% ipython --no-banner

In [1]: import numpy as np

In [2]: import numpy.linalg as la

In [3]: np.set_printoptions(precision=4, suppress=True, linewidth=160)

In [4]: data = np.array([[2, 0, 0, 0, 0, 0],
   ...:     [0, 4, 0, 0, 0, 0],
   ...:     [0, 0, -5, 0, 0, 0],
   ...:     [0, 0, 0, 0, 0, 0],
   ...:     [0, 0, 0, 0, -1, 0],
   ...:     [0, 0, 0, 0, 0, -4]])

In [5]: round(float(la.eigvalsh(data).min()), 4)
Out[5]: -5.0

In [6]: np.prod(np.diag(data)), round(la.det(data), 4)
Out[6]: (np.int64(0), np.float64(0.0))

In [7]: [int(la.matrix_rank(la.matrix_power(data, p))) for p in range(1, 7)]
Out[7]: [5, 5, 5, 5, 5, 5]

In [8]: np.sort(la.eigvals(data))
Out[8]: array([-5., -4., -1.,  0.,  2.,  4.])

In [9]: E = np.loadtxt("w.csv", delimiter=",")

In [10]: print(E)
[[ 0.9444  0.2778  0.0556  0.1667]
 [ 0.2778 -0.3889 -0.2778 -0.8333]
 [ 0.0556 -0.2778  0.9444 -0.1667]
 [ 0.1667 -0.8333 -0.1667  0.5   ]]

In [11]: print(np.round(E @ E.T, 4) + 0)
[[1. 0. 0. 0.]
 [0. 1. 0. 0.]
 [0. 0. 1. 0.]
 [0. 0. 0. 1.]]

In [12]: m1 = np.load("arr.npy")

In [13]: m1
Out[13]: 
array([[ 0, -2, -1, -1, -2],
       [ 0,  0, -3, -1,  3],
       [ 0,  0,  0, -1,  0],
       [ 0,  0,  0,  0,  3],
       [ 0,  0,  0,  0,  0]])

In [14]: hat = np.triu(np.array([[4, 2, 5, 5, 6],
    ...:     [9, 6, 8, 8, 4],
    ...:     [9, 6, 9, 7, 6],
    ...:     [2, 7, 7, 7, 2],
    ...:     [1, 7, 6, 6, 7]]), 1) + np.eye(5)

In [15]: B = hat @ m1 @ la.inv(hat)

In [16]: B
Out[16]: 
array([[  0.,  -2.,   9., -55.,  83.],
       [  0.,   0.,  -3.,  12.,  21.],
       [  0.,   0.,   0.,  -1.,  23.],
       [  0.,   0.,   0.,   0.,   3.],
       [  0.,   0.,   0.,   0.,   0.]])

In [17]: la.matrix_rank(B)
Out[17]: np.int64(4)

In [18]: print(np.unique(m1.round(6), axis=0).shape)
(5, 5)

In [19]: print(la.lstsq(m1[:-1].T, m1[-1])[2])
4

In [20]: A = np.diag(np.array([0, 0, -2]))

In [21]: A
Out[21]: 
array([[ 0,  0,  0],
       [ 0,  0,  0],
       [ 0,  0, -2]])

In [22]: u = np.array([5, 3, -4])

In [23]: np.cross(A[0, :3], A[2, :3])
Out[23]: array([0, 0, 0])

In [24]: print(np.array([np.convolve(row, u, "same") for row in A]))
[[  0   0   0]
 [  0   0   0]
 [  0 -10  -6]]
